$ python3 -q
>>> import numpy as np
>>> np.set_printoptions(precision=3, suppress=True, linewidth=100, sign=" ")
>>> feats = np.loadtxt("sample4.csv", delimiter=",")
>>> feats
array([[ 4.,  0.,  0.,  0.,  0.,  0.,  0.,  0.,  0.],
       [ 0., -2., -1.,  1.,  0., -2.,  0.,  1., -2.],
       [ 0.,  0.,  1., -2.,  0.,  0., -2.,  2.,  1.],
       [ 0., -2.,  2.,  0., -1., -2., -2., -2., -1.],
       [ 0.,  0., -2.,  2.,  2.,  0.,  0.,  1.,  0.],
       [ 0., -1., -2.,  2.,  2.,  2.,  0.,  0., -1.],
       [ 0., -1.,  0.,  0.,  2., -2., -1., -2.,  2.],
       [ 0., -1.,  0., -2.,  2.,  1.,  2., -1.,  0.],
       [ 0., -1., -2., -2.,  1.,  1., -2., -1., -1.]])
>>> vec = np.array([1, 1, 2, 2, 1, 0, 2, 0, 0])
>>> target = feats @ vec
>>> b, lr = np.zeros(9), 1 / np.linalg.norm(feats, 2) ** 2
>>> for i in range(8):
...     b -= lr * feats.T @ (feats @ b - target)
...     if i % 2 == 0: print(i, round(np.linalg.norm(feats @ b - target), 3))
... 
0 7.668
2 3.263
4 2.086
6 1.665
>>> np.round(np.linalg.cond(feats), 3)
np.float64(17.016)
>>> b
array([ 0.984,  0.562,  1.083,  1.84 ,  0.139, -0.086,  2.188, -0.121,  0.667])
>>> other = feats / np.linalg.norm(feats, axis=1, keepdims=True)
>>> C2 = other @ other.T
>>> (C2 - 2 * np.eye(9)).round(6).argmax(axis=1)
array([ 1,  4,  8,  6,  5,  4,  3,  8,  5])
>>> print(round(float(np.degrees(np.arccos(np.clip(C2[8, 6], -1, 1)))), 3))
80.125
>>> np.argwhere(np.triu(np.abs(C2) > 0.95, 1))
array([], shape=(0, 2), dtype=int64)
>>> rng = np.random.default_rng(39)
>>> lab = rng.permutation(9)
>>> lab
array([ 2,  0,  4,  1,  6,  3,  7,  5,  8])
>>> other = feats[lab][:, lab]
>>> np.allclose(other, feats)
False
>>> np.sort(np.abs(np.linalg.eigvals(other)))
array([ 0.974,  1.958,  2.382,  3.353,  3.353,  4.   ,  4.072,  4.522,  4.522])
>>> print(np.diag(other))
[ 1.  4.  2. -2. -1.  0. -1.  2. -1.]
>>> np.trace(feats)
np.float64(4.0)
>>> (feats + feats.T) / 2
array([[ 4. ,  0. ,  0. ,  0. ,  0. ,  0. ,  0. ,  0. ,  0. ],
       [ 0. , -2. , -0.5, -0.5,  0. , -1.5, -0.5,  0. , -1.5],
       [ 0. , -0.5,  1. ,  0. , -1. , -1. , -1. ,  1. , -0.5],
       [ 0. , -0.5,  0. ,  0. ,  0.5,  0. , -1. , -2. , -1.5],
       [ 0. ,  0. , -1. ,  0.5,  2. ,  1. ,  1. ,  1.5,  0.5],
       [ 0. , -1.5, -1. ,  0. ,  1. ,  2. , -1. ,  0.5,  0. ],
       [ 0. , -0.5, -1. , -1. ,  1. , -1. , -1. ,  0. ,  0. ],
       [ 0. ,  0. ,  1. , -2. ,  1.5,  0.5,  0. , -1. , -0.5],
       [ 0. , -1.5, -0.5, -1.5,  0.5,  0. ,  0. , -0.5, -1. ]])
>>> feats @ feats
array([[ 16.,   0.,   0.,   0.,   0.,   0.,   0.,   0.,   0.],
       [  0.,   5.,  11.,  -2.,  -5.,  -3.,   6.,  -5.,   6.],
       [  0.,   3.,  -5.,  -8.,   3.,  11.,   6.,   7.,  -2.],
       [  0.,  11.,  12.,  -6., -15.,   1.,  -4.,   8.,   5.],
       [  0.,  -5.,  -2.,   6.,   4.,  -3.,   2.,  -7.,  -4.],
       [  0.,  -3.,  -3.,  13.,   5.,   1.,   2.,  -6.,  -3.],
       [  0.,   5.,  -3.,  -1.,  -4.,   0.,  -7.,   3.,   0.],
       [  0.,   4.,  -9.,   7.,  10.,   3.,   0.,   2.,   7.],
       [  0.,   9.,  -7.,  11.,  -1.,  10.,  10.,   6.,  -2.]])
>>> np.allclose(feats @ feats.T, feats.T @ feats)
False
>>> round(np.abs(np.linalg.eigvals(feats)).max(), 3)
np.float64(4.522)
